% ipython --no-banner

In [1]: import numpy as np

In [2]: import numpy.linalg as la

In [3]: np.set_printoptions(precision=2, suppress=True, linewidth=160)

In [4]: J = np.load("layer0.npy")

In [5]: J
Out[5]: 
array([[ 0.04, -0.2 ,  0.  ,  0.15,  0.04],
       [ 0.01, -0.23,  0.  ,  0.4 ,  1.54],
       [ 0.02, -0.22, -0.01,  6.92, -0.62],
       [-0.04, -0.08,  0.01,  9.39,  2.18],
       [-0.01,  0.02,  0.  , -4.41,  0.59],
       [-0.01,  0.17,  0.01,  1.46, -0.41],
       [ 0.03, -0.1 ,  0.  , -4.49,  0.37],
       [-0.05, -0.2 ,  0.  ,  0.68, -0.71],
       [ 0.02, -0.19,  0.01,  4.79,  1.44],
       [ 0.03,  0.25, -0.01,  3.07,  0.34],
       [ 0.01,  0.14,  0.01,  0.57, -1.01],
       [-0.06,  0.32,  0.01,  1.12,  0.34],
       [-0.04,  0.09,  0.  , -3.52,  0.69],
       [-0.02, -0.21,  0.  , -7.19,  2.2 ],
       [-0.01,  0.18,  0.  , -9.91, -0.81],
       [-0.01, -0.07,  0.01,  4.79, -0.59],
       [-0.06,  0.17,  0.  , -4.45, -0.11],
       [ 0.03,  0.01,  0.  ,  4.56,  0.1 ],
       [-0.03,  0.05,  0.  ,  0.78,  1.22],
       [ 0.  ,  0.05, -0.02, -5.89,  1.84]])

In [6]: C2 = np.cov(J, rowvar=False)

In [7]: print(np.median(J, axis=0))
[-0.01  0.01  0.    0.62  0.34]

In [8]: np.argwhere(np.triu(np.abs(np.corrcoef(J.T)) > 0.8, 1))
Out[8]: array([], shape=(0, 2), dtype=int64)

In [9]: round(float(np.corrcoef(J[:, 3], J[:, 0])[0, 1]), 2)
Out[9]: 0.16

In [10]: np.round(la.eigvalsh(C2)[::-1], 2) + 0
Out[10]: array([24.92,  1.03,  0.03,  0.  ,  0.  ])

In [11]: J.std(axis=0)
Out[11]: array([0.03, 0.17, 0.01, 4.87, 0.99])

In [12]: print(C2.round(2) + 0)
[[ 0.    0.    0.    0.02  0.  ]
 [ 0.    0.03  0.   -0.19 -0.05]
 [ 0.    0.    0.    0.01  0.  ]
 [ 0.02 -0.19  0.01 24.92 -0.12]
 [ 0.   -0.05  0.   -0.12  1.03]]

In [13]: Xc = (J - J.mean(axis=0)) / J.std(axis=0)

In [14]: Xc.std(axis=0)
Out[14]: array([1., 1., 1., 1., 1.])

In [15]: b = la.lstsq(np.delete(Xc, 0, axis=1), Xc[:, 0])[0]

In [16]: round(float(1 - np.var(Xc[:, 0] - np.delete(Xc, 0, axis=1) @ b)), 2)
Out[16]: 0.24

In [17]: np.round(la.norm(J, 2), 2)
Out[17]: np.float64(21.76)

In [18]: arr = np.load("m.npy")

In [19]: arr
Out[19]: 
array([[-0.49, -0.49, -0.84,  0.26, -0.1 ],
       [-0.34,  0.9 ,  0.7 ,  0.73,  0.58],
       [ 0.45, -0.08,  0.52, -0.45, -0.14],
       [-0.74, -0.76, -0.98,  0.45, -0.19],
       [-0.63,  0.66, -0.26,  0.77,  0.45],
       [-0.25, -0.92, -0.95, -0.4 , -0.53],
       [-0.65, -0.99, -1.  , -0.42, -0.75],
       [-0.32, -0.36, -0.66,  0.15, -0.08],
       [-0.58,  0.96,  0.69,  0.89,  0.73],
       [-0.2 , -0.87, -0.9 , -0.35, -0.45],
       [ 0.69,  0.1 ,  0.85, -0.64, -0.15],
       [ 0.29, -1.  , -0.99, -0.92, -0.88],
       [ 0.31, -0.41,  0.03, -0.45, -0.24],
       [-0.35, -0.48, -0.75,  0.12, -0.13],
       [ 0.41,  0.12,  0.61, -0.35, -0.05],
       [ 0.6 ,  0.72,  0.94, -0.26,  0.21],
       [ 0.54,  0.14,  0.74, -0.47, -0.08],
       [-0.3 , -1.  , -1.  , -0.8 , -0.86],
       [ 0.36, -0.87, -0.6 , -0.72, -0.55],
       [-0.49, -0.2 , -0.73,  0.4 ,  0.04],
       [ 0.85,  0.64,  0.98, -0.69,  0.03],
       [-0.01,  0.33,  0.29,  0.15,  0.14],
       [-0.13, -1.  , -1.  , -0.89, -0.9 ],
       [ 0.49,  0.49,  0.84, -0.26,  0.1 ],
       [ 0.68, -0.91, -0.28, -0.89, -0.67],
       [-0.53, -0.68, -0.92,  0.21, -0.2 ],
       [ 0.58,  0.92,  0.98,  0.03,  0.45],
       [-0.89, -0.1 , -0.97,  0.86,  0.27],
       [ 0.36,  0.76,  0.89,  0.06,  0.31],
       [ 0.86, -0.92,  0.28, -0.96, -0.74],
       [-0.52, -0.33, -0.8 ,  0.37, -0.01],
       [-0.58, -0.99, -1.  , -0.47, -0.74],
       [ 0.35, -0.75, -0.38, -0.64, -0.45],
       [-0.12, -0.51, -0.59, -0.12, -0.2 ]])

In [20]: hat = arr @ la.solve(arr.T @ arr, arr.T)

In [21]: np.allclose(hat @ hat, hat)
Out[21]: True

In [22]: print(round(np.trace(hat), 2))
5.0

In [23]: hat @ arr[:, 2]
Out[23]: 
array([-0.84,  0.7 ,  0.52, -0.98, -0.26, -0.95, -1.  , -0.66,  0.69, -0.9 ,  0.85, -0.99,  0.03, -0.75,  0.61,  0.94,  0.74, -1.  , -0.6 , -0.73,  0.98,
        0.29, -1.  ,  0.84, -0.28, -0.92,  0.98, -0.97,  0.89,  0.28, -0.8 , -1.  , -0.38, -0.59])
